In [1]: import numpy as np

In [2]: np.set_printoptions(suppress=True, linewidth=100)

In [3]: def rd(a):
   ...:     return np.round(a, 2) + 0
   ...: 

In [4]: C = np.array([[4, -6, 8, 3, 2],
   ...:     [-1, 7, 3, -4, 9],
   ...:     [7, -6, 4, 8, 2],
   ...:     [1, -8, -1, -8, -1]])

In [5]: rng = np.random.default_rng(5084)

In [6]: A = rng.normal(size=(28, 4)) @ C + np.array([0, 0, 0, 2, 1])

In [7]: rd(A)
Out[7]: 
array([[ 14.83, -13.3 ,  10.81,  17.54,   6.56],
       [ -6.57,  15.72,  -7.95,   6.35,  -0.88],
       [  1.45,  -3.19,  -3.91, -14.25,   9.84],
       [  3.44, -19.18,  -8.68,  -1.18, -13.04],
       [ 10.07, -12.69,  15.95,   6.96,   8.47],
       [ -0.18,  -2.21,  -6.96,  20.52, -16.8 ],
       [  5.29, -21.13,  -6.59,  -3.77,  -9.26],
       [-10.39,  26.69,  -7.48,  16.38,  -3.31],
       [  9.78, -19.41,   8.45,  21.42, -11.33],
       [ -2.28,   4.  ,  -4.42,  -3.89,   3.32],
       [  1.55,   5.03,   4.59,  13.1 ,   2.69],
       [ 10.16, -12.02,   0.35,   2.7 ,   5.99],
       [ -4.71,  20.65,   4.52,   4.1 ,  13.44],
       [  9.98, -18.34,  13.03,  14.19,  -3.2 ],
       [  3.36,  -1.09,   0.71,   3.71,   4.66],
       [ -7.57,  11.81,  -1.77,  -9.66,   7.03],
       [ -3.6 ,   9.64,   0.49,   2.79,   3.96],
       [  7.94,  -7.1 ,   5.94,  18.91,  -1.8 ],
       [  2.88,  -4.08,  -1.17,  -0.93,   3.39],
       [ -4.24,  -2.28,  -6.67, -13.87,  -0.09],
       [-12.42,  24.31,  -9.17,  -3.19,   3.68],
       [  7.56, -11.13,   4.49,   5.62,   2.15],
       [  4.23,  -8.42,   5.5 ,  11.6 ,  -4.44],
       [  4.06,   7.66,   3.01,  12.61,   9.12],
       [ -2.16,   2.03,  -4.53,  -8.52,   4.73],
       [ -1.43,  -2.76,  -5.75, -11.44,   2.83],
       [ -9.79,   8.64,  -7.28,  -5.51,  -4.73],
       [ 16.01, -30.17,   8.99,  18.95,  -9.43]])

In [8]: D = np.linalg.norm(A[:, None] - A[None], axis=-1)

In [9]: (D + 1e9 * np.eye(28)).round(6).argmin(axis=1)
Out[9]: 
array([13, 16, 25,  6,  0, 22,  3,  1, 13, 24, 23, 21, 16,  8, 18, 24,  9, 22, 14, 25,  1, 11, 17,
       10,  9, 19,  9,  8])

In [10]: D[8].round(6).argsort(kind="stable")[:4]
Out[10]: array([ 8, 13, 27, 17])

In [11]: print(D.shape)
(28, 28)

In [12]: print(D.mean(axis=1).argmax())
27

In [13]: gram = np.cov(A, rowvar=False)

In [14]: np.argsort(-A.std(axis=0).round(6), kind="stable")
Out[14]: array([1, 3, 0, 4, 2])

In [15]: rd(np.median(A, axis=0))
Out[15]: array([ 2.21, -2.52, -0.41,  3.91,  2.76])

In [16]: rd(np.polyfit(A[:, 4], A[:, 3], 1))
Out[16]: array([-0.54,  4.59])

In [17]: Xc = A - A.mean(axis=0)

In [18]: left, s, Vt = np.linalg.svd(Xc, full_matrices=False)

In [19]: print(rd(Xc.mean(axis=0)))
[0. 0. 0. 0. 0.]

In [20]: np.linalg.matrix_rank(Xc)
Out[20]: np.int64(4)

In [21]: rd(s)
Out[21]: array([89.76, 55.4 , 43.05, 13.71,  0.  ])

In [22]: rd(s ** 2 / (s ** 2).sum())
Out[22]: array([0.61, 0.23, 0.14, 0.01, 0.  ])

In [23]: np.searchsorted(np.cumsum(s ** 2) / (s ** 2).sum(), 0.9) + 1
Out[23]: np.int64(3)

In [24]: rd(np.abs(Vt[-1]))
Out[24]: array([0.72, 0.42, 0.17, 0.3 , 0.43])

In [25]: t = np.radians(36)

In [26]: R = np.eye(5)

In [27]: R[1, 1] = R[2, 2] = np.cos(t)

In [28]: R[1, 2], R[2, 1] = -np.sin(t), np.sin(t)

In [29]: rd(R)
Out[29]: 
array([[ 1.  ,  0.  ,  0.  ,  0.  ,  0.  ],
       [ 0.  ,  0.81, -0.59,  0.  ,  0.  ],
       [ 0.  ,  0.59,  0.81,  0.  ,  0.  ],
       [ 0.  ,  0.  ,  0.  ,  1.  ,  0.  ],
       [ 0.  ,  0.  ,  0.  ,  0.  ,  1.  ]])

In [30]: B = A @ R.T

In [31]: np.allclose(np.linalg.norm(A, axis=1), np.linalg.norm(B, axis=1))
Out[31]: True

In [32]: rd(np.abs(B - A).max(axis=0))
Out[32]: array([ 0.  ,  8.76, 19.45,  0.  ,  0.  ])

In [33]: rd(np.linalg.det(R)), rd(np.trace(R))
Out[33]: (np.float64(1.0), np.float64(4.62))

In [34]: rd(np.linalg.svd(A, compute_uv=False)), rd(np.linalg.svd(B, compute_uv=False))
Out[34]: 
(array([91.89, 57.28, 43.05, 16.76,  4.19]),
 array([91.89, 57.28, 43.05, 16.76,  4.19]))

In [35]: arr = np.cumsum(np.array([[1, -1, 2, -2],
    ...:     [-1, 0, 2, -2],
    ...:     [-1, 0, -2, -1],
    ...:     [0, -1, 1, 2],
    ...:     [-2, -2, 0, -1],
    ...:     [-1, 1, -2, 1],
    ...:     [0, 0, -2, 1],
    ...:     [1, -2, 0, 2],
    ...:     [2, -1, 1, -1],
    ...:     [2, -1, -1, -2],
    ...:     [-1, -2, 2, -2],
    ...:     [2, 1, 1, 0]]), axis=0)

In [36]: arr
Out[36]: 
array([[ 1, -1,  2, -2],
       [ 0, -1,  4, -4],
       [-1, -1,  2, -5],
       [-1, -2,  3, -3],
       [-3, -4,  3, -4],
       [-4, -3,  1, -3],
       [-4, -3, -1, -2],
       [-3, -5, -1,  0],
       [-1, -6,  0, -1],
       [ 1, -7, -1, -3],
       [ 0, -9,  1, -5],
       [ 2, -8,  2, -5]])

In [37]: D = np.linalg.norm(arr[:, None] - arr[None], axis=-1)

In [38]: rd(D[:5, :5])
Out[38]: 
array([[0.  , 3.  , 3.61, 2.65, 5.48],
       [3.  , 0.  , 2.45, 2.  , 4.36],
       [3.61, 2.45, 0.  , 2.45, 3.87],
       [2.65, 2.  , 2.45, 0.  , 3.  ],
       [5.48, 4.36, 3.87, 3.  , 0.  ]])

In [39]: D.shape
Out[39]: (12, 12)

In [40]: (D + 1e9 * np.eye(12)).round(6).argmin(axis=1)
Out[40]: array([ 3,  3,  1,  1,  5,  6,  5,  8,  7,  8, 11, 10])

In [41]: np.unravel_index(D.round(6).argmax(), D.shape)
Out[41]: (np.int64(6), np.int64(11))

In [42]: print(np.flatnonzero(D[0] < D.mean() / 2))
[0]

In [43]: rd(np.linalg.norm(arr, axis=1))
Out[43]: array([ 3.16,  5.74,  5.57,  4.8 ,  7.07,  5.92,  5.48,  5.92,  6.16,  7.75, 10.34,  9.85])

In [44]: rd(D[0])
Out[44]: array([0.  , 3.  , 3.61, 2.65, 5.48, 5.57, 6.16, 6.71, 5.83, 6.78, 8.66, 7.68])

In [45]: B = np.c_[arr[:, :2] @ np.array([[-4, -5], [-1, 4]]), np.array([2, 2, 3, 2, 0, -3, 3, 2, 3, 1, 1, 2])]

In [46]: B
Out[46]: 
array([[ -3,  -9,   2],
       [  1,  -4,   2],
       [  5,   1,   3],
       [  6,  -3,   2],
       [ 16,  -1,   0],
       [ 19,   8,  -3],
       [ 19,   8,   3],
       [ 17,  -5,   2],
       [ 10, -19,   3],
       [  3, -33,   1],
       [  9, -36,   1],
       [  0, -42,   2]])

In [47]: rd(np.linalg.norm(np.linalg.qr(arr)[0].T @ B, axis=0) ** 2 / ((B ** 2).sum(axis=0) + 1e-12))
Out[47]: array([1.  , 1.  , 0.35])

In [48]: rd(np.linalg.norm(arr[7], 1)), rd(np.linalg.norm(arr[7], np.inf))
Out[48]: (np.float64(9.0), np.float64(5.0))

In [49]: print(rd(np.linalg.norm(arr[7] - arr[2])))
7.35

In [50]: rd(np.linalg.norm(arr, 2))
Out[50]: np.float64(20.37)

In [51]: rd(np.linalg.norm(arr, axis=1))
Out[51]: array([ 3.16,  5.74,  5.57,  4.8 ,  7.07,  5.92,  5.48,  5.92,  6.16,  7.75, 10.34,  9.85])

In [52]: arr[7] @ arr[2]
Out[52]: np.int64(6)

In [53]: rd(np.linalg.norm(arr, "nuc"))
Out[53]: np.float64(38.93)

In [54]: rd(np.linalg.norm(arr, axis=0))
Out[54]: array([ 7.68, 17.2 ,  7.14, 11.96])

In [55]: print(rd(np.linalg.norm(arr, 1)), rd(np.linalg.norm(arr, np.inf)))
50.0 17.0

In [56]: np.linalg.norm(arr, axis=1).argmax()
Out[56]: np.int64(10)

In [57]: print(rd(np.linalg.norm(arr) ** 2 / np.linalg.norm(arr, 2) ** 2))
1.32

In [58]: Xc = (arr - arr.mean(axis=0)) / arr.std(axis=0)

In [59]: Xc.std(axis=0)
Out[59]: array([1., 1., 1., 1.])

In [60]: beta = np.linalg.lstsq(np.delete(Xc, 0, axis=1), Xc[:, 0])[0]

In [61]: print(np.abs(beta).argmax())
0

In [62]: E = np.load("w.npy")

In [63]: E
Out[63]: 
array([[-3.,  1.,  0.,  0.],
       [ 0., -3.,  1.,  0.],
       [ 0.,  0., -3.,  1.],
       [ 0.,  0.,  0., -3.]])

In [64]: vec = np.array([0, 0, 5, 2])

In [65]: target = arr @ vec

In [66]: rd(np.linalg.pinv(arr) @ arr)
Out[66]: 
array([[1., 0., 0., 0.],
       [0., 1., 0., 0.],
       [0., 0., 1., 0.],
       [0., 0., 0., 1.]])

In [67]: target = target + 0.1 * rng.normal(size=12)

In [68]: rd(target)
Out[68]: 
array([  6.01,  12.11,  -0.07,   8.96,   7.14,  -0.98,  -8.83,  -4.89,  -2.21, -11.07,  -5.05,
         0.07])

In [69]: beta, *_ = np.linalg.lstsq(arr, target)

In [70]: beta.round()
Out[70]: array([-0.,  0.,  5.,  2.])

In [71]: vec = np.array([2, -1, -2, -2])

In [72]: a = np.maximum(E @ vec, 0)

In [73]: E.T @ a
Out[73]: array([  0.,  -3., -11., -14.])

In [74]: E * (a > 1e-9)[:, None]
Out[74]: 
array([[-0.,  0.,  0.,  0.],
       [ 0., -3.,  1.,  0.],
       [ 0.,  0., -3.,  1.],
       [ 0.,  0.,  0., -3.]])

In [75]: np.maximum(E @ vec, 0) - np.maximum(-E @ vec, 0)
Out[75]: array([-7.,  1.,  4.,  6.])

In [76]: lab = rng.permutation(4)

In [77]: B = E[:, lab] * rng.choice([-1, 1], 4)

In [78]: B
Out[78]: 
array([[ 1., -0., -0., -3.],
       [-3., -0., -1.,  0.],
       [ 0., -1.,  3.,  0.],
       [ 0.,  3., -0.,  0.]])

In [79]: left, _, Vt = np.linalg.svd(E.T @ B)

In [80]: print(lab)
[1 3 2 0]

In [81]: rd(left @ Vt)
Out[81]: 
array([[ 0.,  0.,  0.,  1.],
       [ 1.,  0.,  0.,  0.],
       [ 0.,  0., -1.,  0.],
       [ 0., -1.,  0.,  0.]])

In [82]: O, _ = np.linalg.qr(np.array([[-1.0, 0.5],
    ...:     [-0.6, 0.5],
    ...:     [-0.7, 0.9],
    ...:     [0.3, 0.7],
    ...:     [2.5, 0.2],
    ...:     [0.8, 0.0]]))

In [83]: W0 = O @ O.T

In [84]: rd(W0)
Out[84]: 
array([[ 0.21,  0.17,  0.28,  0.14, -0.19, -0.08],
       [ 0.17,  0.15,  0.26,  0.16, -0.07, -0.04],
       [ 0.28,  0.26,  0.45,  0.32, -0.01, -0.03],
       [ 0.14,  0.16,  0.32,  0.3 ,  0.25,  0.05],
       [-0.19, -0.07, -0.01,  0.25,  0.8 ,  0.24],
       [-0.08, -0.04, -0.03,  0.05,  0.24,  0.07]])

In [85]: W1 = np.array([[3, 2, 2, 1, 1],
    ...:     [0, 1, 1, 2, 0],
    ...:     [1, 3, 2, 2, 1],
    ...:     [0, 0, 3, 2, 2],
    ...:     [2, 1, 0, 1, 2],
    ...:     [3, 2, 1, 1, 0]])

In [86]: beta = np.array([0, 2, 1, 0, 2])

In [87]: hid = np.maximum(W0 @ W1 + beta, 0)

In [88]: (hid > 0).astype(int)
Out[88]: 
array([[1, 1, 1, 1, 1],
       [1, 1, 1, 1, 1],
       [1, 1, 1, 1, 1],
       [1, 1, 1, 1, 1],
       [1, 1, 1, 1, 1],
       [1, 1, 1, 1, 1]])

In [89]: C = np.array([[-5, -8, 7], [2, 2, -1], [3, -4, -5], [5, 8, -8], [-5, -9, 2]])

In [90]: W1 @ C
Out[90]: 
array([[ -5, -29,   3],
       [ 15,  14, -22],
       [ 12,  -3, -20],
       [  9, -14, -27],
       [-13, -24,   9],
       [ -3, -16,   6]])

In [91]: left, s, Vt = np.linalg.svd(W0)

In [92]: evecs = Vt[:(s > 1e-8).sum()]

In [93]: vec = W0[3] + 4 * W0[2] + rng.integers(2) * np.eye(6)[2]

In [94]: rd(vec)
Out[94]: array([ 1.25,  1.21,  3.14,  1.58,  0.22, -0.08])

In [95]: print(rd(evecs.T @ evecs))
[[ 0.21  0.17  0.28  0.14 -0.19 -0.08]
 [ 0.17  0.15  0.26  0.16 -0.07 -0.04]
 [ 0.28  0.26  0.45  0.32 -0.01 -0.03]
 [ 0.14  0.16  0.32  0.3   0.25  0.05]
 [-0.19 -0.07 -0.01  0.25  0.8   0.24]
 [-0.08 -0.04 -0.03  0.05  0.24  0.07]]

In [96]: rd(np.linalg.norm(vec - evecs.T @ evecs @ vec))
Out[96]: np.float64(0.74)

In [97]: vec = np.array([3, 3, 3, 2])

In [98]: a = np.maximum(arr @ vec, 0)

In [99]: print(arr * (a > 1e-9)[:, None])
[[ 1 -1  2 -2]
 [ 0 -1  4 -4]
 [ 0  0  0  0]
 [ 0  0  0  0]
 [ 0  0  0  0]
 [ 0  0  0  0]
 [ 0  0  0  0]
 [ 0  0  0  0]
 [ 0  0  0  0]
 [ 0  0  0  0]
 [ 0  0  0  0]
 [ 0  0  0  0]]

In [100]: arr.T @ a
Out[100]: array([ 2, -3,  8, -8])

In [101]: rd(np.tanh(arr @ vec))
Out[101]: array([ 0.96,  0.76, -1.  , -1.  , -1.  , -1.  , -1.  , -1.  , -1.  , -1.  , -1.  , -1.  ])

In [102]: np.maximum(arr @ vec, 0) - np.maximum(-arr @ vec, 0)
Out[102]: array([  2,   1, -10,  -6, -20, -24, -28, -27, -23, -27, -34, -22])

In [103]: np.flatnonzero(a > 1e-9)
Out[103]: array([0, 1])

In [104]: np.maximum(arr @ (3 * vec), 0)
Out[104]: array([6, 3, 0, 0, 0, 0, 0, 0, 0, 0, 0, 0])

In [105]: np.argsort(-np.linalg.norm(W0, axis=0).round(6), kind="stable")[:3]
Out[105]: array([4, 2, 3])

In [106]: [round(float(x), 2) for x in np.linalg.svd(W0, compute_uv=False)[:3]]
Out[106]: [1.0, 1.0, 0.0]

In [107]: F = np.load("x.npy")

In [108]: print(F)
[[ 1.  0.  0.]
 [ 3. -3.  0.]
 [ 0.  0.  4.]]

In [109]: P = np.triu(np.array([[0, 0, 1], [2, 1, 0], [0, 1, 1]]), 1) + np.eye(3)

In [110]: B = P @ F @ np.linalg.inv(P)

In [111]: P @ F - F @ P
Out[111]: 
array([[ 0.,  0.,  3.],
       [ 0.,  0., -3.],
       [ 0.,  0.,  0.]])

In [112]: B
Out[112]: 
array([[ 1.,  0.,  3.],
       [ 3., -3., -3.],
       [ 0.,  0.,  4.]])
